$ python3 -q
>>> import numpy as np
>>> import numpy.linalg as la
>>> np.set_printoptions(precision=2, suppress=True, linewidth=200, floatmode="fixed")
>>> mat = np.abs(np.array([[0, 1, 0, 0, 0, 2],
...     [1, 1, 1, 2, 0, 0],
...     [0, 1, 2, 0, 2, 0],
...     [0, 2, 0, 2, 1, 1],
...     [2, 2, 0, 2, 1, 0],
...     [0, 2, 1, 1, 0, 1]])) + np.eye(6)
>>> mat = mat / mat.sum(axis=1, keepdims=True)
>>> mat
array([[0.25, 0.25, 0.00, 0.00, 0.00, 0.50],
       [0.17, 0.33, 0.17, 0.33, 0.00, 0.00],
       [0.00, 0.17, 0.50, 0.00, 0.33, 0.00],
       [0.00, 0.29, 0.00, 0.43, 0.14, 0.14],
       [0.25, 0.25, 0.00, 0.25, 0.25, 0.00],
       [0.00, 0.33, 0.17, 0.17, 0.00, 0.33]])
>>> x0 = np.array([3, 4, 0, 6, 2, 1])
>>> y = mat @ x0
>>> coef, lr = np.zeros(6), 1 / la.norm(mat, 2) ** 2
>>> for i in range(250):
...     coef -= lr * mat.T @ (mat @ coef - y)
...     if i % 50 == 0: print(i, round(la.norm(mat @ coef - y), 2))
... 
0 1.48
50 0.03
100 0.03
150 0.03
200 0.02
>>> coef
array([ 2.86,  4.39, -0.17,  5.75,  2.05,  0.86])
>>> A2 = np.array([[-1, -1, 0],
...     [1, -1, -1],
...     [-1, 0, 2],
...     [-1, -2, 0],
...     [-1, 0, -1],
...     [-2, -2, -2]])
>>> A2.T @ mat.T
array([[-1.00, -0.33, -0.67, -0.57, -0.50, -0.67],
       [-1.50, -1.17, -0.17, -1.43, -1.00, -1.33],
       [-1.25,  0.00,  0.50, -0.71, -0.50, -0.67]])
>>> np.einsum("ij,ij->i", mat, mat)
array([0.38, 0.28, 0.39, 0.31, 0.25, 0.28])
>>> np.vstack([mat, A2.T]).shape
(9, 6)
>>> np.einsum("ik,kj->ji", mat, A2)
array([[-1.00, -0.33, -0.67, -0.57, -0.50, -0.67],
       [-1.50, -1.17, -0.17, -1.43, -1.00, -1.33],
       [-1.25,  0.00,  0.50, -0.71, -0.50, -0.67]])
>>> np.einsum("ik,kj->ij", mat, A2)
array([[-1.00, -1.50, -1.25],
       [-0.33, -1.17,  0.00],
       [-0.67, -0.17,  0.50],
       [-0.57, -1.43, -0.71],
       [-0.50, -1.00, -0.50],
       [-0.67, -1.33, -0.67]])
>>> np.einsum("ij->j", mat)
array([0.67, 1.62, 0.83, 1.18, 0.73, 0.98])
>>> blk = np.stack([mat, 5 * mat, mat[::-1]])
>>> la.matrix_rank(blk)
array([6, 6, 6])
>>> W = np.array([[3, 1, 3, 2],
...     [1, 3, 2, 1],
...     [0, 2, 0, 2],
...     [2, 2, 2, 2],
...     [2, 0, 1, 3],
...     [2, 2, 1, 3]])
>>> coef = np.array([3, 1, 2, -1])
>>> act = np.maximum(mat @ W + coef, 0)
>>> la.matrix_rank(act)
np.int64(3)
>>> (act > 0).mean(axis=0)
array([1.00, 1.00, 1.00, 1.00])
>>> W2 = np.array([[6, 9, 6], [4, 4, 2], [7, 3, 9], [0, 6, 3]])
>>> (act @ W2).round(6).argmax(axis=1)
array([1, 2, 1, 1, 2, 1])
>>> W @ W2
array([[43, 52, 53],
       [32, 33, 33],
       [ 8, 20, 10],
       [34, 44, 40],
       [19, 39, 30],
       [27, 47, 34]])
>>> F = np.loadtxt("a.csv", delimiter=",")
>>> F
array([[-0.63,  0.13, -0.07,  0.76],
       [-0.27, -0.27, -0.89, -0.25],
       [ 0.68,  0.36, -0.45,  0.46],
       [ 0.27, -0.88,  0.08,  0.38]])
>>> x0 = np.array([3, 4, 5, 4])
>>> np.sort(np.abs(np.degrees(np.angle(la.eigvals(F)))))
array([  0.00, 119.10, 119.10, 180.00])
>>> round(float(la.norm(x0)), 2), round(la.norm(F @ x0), 2)
(8.12, np.float64(8.12))
>>> np.round(la.det(F), 2)
np.float64(-1.0)
>>> F.T @ (F @ x0)
array([3.00, 4.00, 5.00, 4.00])
>>> np.abs(la.eigvals(F))
array([1.00, 1.00, 1.00, 1.00])
>>> ang = np.radians(180)
>>> R = np.eye(4)
>>> R[0, 0] = R[3, 3] = np.cos(ang)
>>> R[0, 3], R[3, 0] = -np.sin(ang), np.sin(ang)
>>> R.round(2) + 0
array([[-1.00,  0.00,  0.00,  0.00],
       [ 0.00,  1.00,  0.00,  0.00],
       [ 0.00,  0.00,  1.00,  0.00],
       [ 0.00,  0.00,  0.00, -1.00]])
>>> A2 = F @ R.T
>>> round(la.det(R), 2), np.trace(R)
(np.float64(1.0), np.float64(0.0))
>>> A2
array([[ 0.63,  0.13, -0.07, -0.76],
       [ 0.27, -0.27, -0.89,  0.25],
       [-0.68,  0.36, -0.45, -0.46],
       [-0.27, -0.88,  0.08, -0.38]])
>>> data = np.array([[-0.3, -1.5, -1.2, 0.0, -1.5, 0.7, -2.1, 1.4],
...     [0.4, -0.2, -0.5, 0.3, -0.5, 0.8, -1.5, -0.5],
...     [0.0, 0.3, 1.2, -1.4, -0.5, -0.8, -0.6, -0.2],
...     [1.0, 0.6, 0.6, -0.4, 0.3, 0.7, 1.0, -0.3],
...     [0.5, 0.6, 0.0, 0.9, 0.8, -1.5, 0.6, -0.6],
...     [1.4, 0.9, -1.5, -1.1, -2.6, -0.8, -1.1, -0.3],
...     [-1.3, -0.6, 0.1, -0.4, 0.2, 1.2, 0.6, 0.8],
...     [1.0, -1.7, -1.2, -1.6, -0.1, 1.9, -0.1, 0.4]])
>>> data
array([[-0.30, -1.50, -1.20,  0.00, -1.50,  0.70, -2.10,  1.40],
       [ 0.40, -0.20, -0.50,  0.30, -0.50,  0.80, -1.50, -0.50],
       [ 0.00,  0.30,  1.20, -1.40, -0.50, -0.80, -0.60, -0.20],
       [ 1.00,  0.60,  0.60, -0.40,  0.30,  0.70,  1.00, -0.30],
       [ 0.50,  0.60,  0.00,  0.90,  0.80, -1.50,  0.60, -0.60],
       [ 1.40,  0.90, -1.50, -1.10, -2.60, -0.80, -1.10, -0.30],
       [-1.30, -0.60,  0.10, -0.40,  0.20,  1.20,  0.60,  0.80],
       [ 1.00, -1.70, -1.20, -1.60, -0.10,  1.90, -0.10,  0.40]])
>>> u = np.array([-1, 0, 0, -3, 1, 0, 0, 3])
>>> A2 = data + np.outer(u, np.eye(8)[0])
>>> la.matrix_rank(A2 - data)
np.int64(1)
>>> A2
array([[-1.30, -1.50, -1.20,  0.00, -1.50,  0.70, -2.10,  1.40],
       [ 0.40, -0.20, -0.50,  0.30, -0.50,  0.80, -1.50, -0.50],
       [ 0.00,  0.30,  1.20, -1.40, -0.50, -0.80, -0.60, -0.20],
       [-2.00,  0.60,  0.60, -0.40,  0.30,  0.70,  1.00, -0.30],
       [ 1.50,  0.60,  0.00,  0.90,  0.80, -1.50,  0.60, -0.60],
       [ 1.40,  0.90, -1.50, -1.10, -2.60, -0.80, -1.10, -0.30],
       [-1.30, -0.60,  0.10, -0.40,  0.20,  1.20,  0.60,  0.80],
       [ 4.00, -1.70, -1.20, -1.60, -0.10,  1.90, -0.10,  0.40]])
>>> A = np.load("sample17.npy")
>>> A
array([[-18,   0, -18,  18,   0,  -6,   6,  -6,  12],
       [-18,   0, -18,  18,   0,  -6,   6,  -6,  12],
       [ 27,   0,  27, -27,   0,   9,  -9,   9, -18],
       [ 15,   0,  15, -15,   0,   5,  -5,   5, -10],
       [ 21,   0,  21, -21,   0,   7,  -7,   7, -14],
       [  6,   0,   6,  -6,   0,   2,  -2,   2,  -4]])
>>> x0 = np.array([0, 0, 3, -1, -3, -3, 2, -1, 0])
>>> A @ np.ones(9)
array([-12.00, -12.00,  18.00,  10.00,  14.00,   4.00])
>>> A * x0
array([[  0,   0, -54, -18,   0,  18,  12,   6,   0],
       [  0,   0, -54, -18,   0,  18,  12,   6,   0],
       [  0,   0,  81,  27,   0, -27, -18,  -9,   0],
       [  0,   0,  45,  15,   0, -15, -10,  -5,   0],
       [  0,   0,  63,  21,   0, -21, -14,  -7,   0],
       [  0,   0,  18,   6,   0,  -6,  -4,  -2,   0]])
>>> np.einsum("ij,j->i", A, x0)
array([-36, -36,  54,  30,  42,  12])
>>> (A * x0).sum(axis=1)
array([-36, -36,  54,  30,  42,  12])
>>> np.sign((A @ x0).round(6))
array([-1, -1,  1,  1,  1,  1])
>>> A @ x0
array([-36, -36,  54,  30,  42,  12])
>>> A @ np.eye(9)[5]
array([-6.00, -6.00,  9.00,  5.00,  7.00,  2.00])
